% python3 -q
>>> import numpy as np
>>> import numpy.linalg as la
>>> np.set_printoptions(precision=3, suppress=True, linewidth=120, floatmode="fixed")
>>> def rnd(a):
...     return np.round(a, 3) + 0
... 
>>> M = -3 * np.eye(11) + np.eye(11, k=1)
>>> print(M)
[[-3.000  1.000  0.000  0.000  0.000  0.000  0.000  0.000  0.000  0.000  0.000]
 [ 0.000 -3.000  1.000  0.000  0.000  0.000  0.000  0.000  0.000  0.000  0.000]
 [ 0.000  0.000 -3.000  1.000  0.000  0.000  0.000  0.000  0.000  0.000  0.000]
 [ 0.000  0.000  0.000 -3.000  1.000  0.000  0.000  0.000  0.000  0.000  0.000]
 [ 0.000  0.000  0.000  0.000 -3.000  1.000  0.000  0.000  0.000  0.000  0.000]
 [ 0.000  0.000  0.000  0.000  0.000 -3.000  1.000  0.000  0.000  0.000  0.000]
 [ 0.000  0.000  0.000  0.000  0.000  0.000 -3.000  1.000  0.000  0.000  0.000]
 [ 0.000  0.000  0.000  0.000  0.000  0.000  0.000 -3.000  1.000  0.000  0.000]
 [ 0.000  0.000  0.000  0.000  0.000  0.000  0.000  0.000 -3.000  1.000  0.000]
 [ 0.000  0.000  0.000  0.000  0.000  0.000  0.000  0.000  0.000 -3.000  1.000]
 [ 0.000  0.000  0.000  0.000  0.000  0.000  0.000  0.000  0.000  0.000 -3.000]]
>>> # triangular
>>> Y = np.array([[1, -3, 1],
...     [3, 3, 3],
...     [-3, 0, 3],
...     [-1, -3, 3],
...     [1, -2, 2],
...     [2, 0, 3],
...     [-2, 1, -2],
...     [3, -1, 0],
...     [-2, -1, -1],
...     [-3, 1, 0],
...     [3, 3, -2]])
>>> print(la.matrix_rank(np.vstack([M, Y.T])))
11
>>> np.vstack([M, Y.T]).shape
(14, 11)
>>> np.einsum("ik,kj->ji", M, Y)
array([[  0.000, -12.000,   8.000,   4.000,  -1.000,  -8.000,   9.000, -11.000,   3.000,  12.000,  -9.000],
       [ 12.000,  -9.000,  -3.000,   7.000,   6.000,   1.000,  -4.000,   2.000,   4.000,   0.000,  -9.000],
       [  0.000,  -6.000,  -6.000,  -7.000,  -3.000, -11.000,   6.000,  -1.000,   3.000,  -2.000,   6.000]])
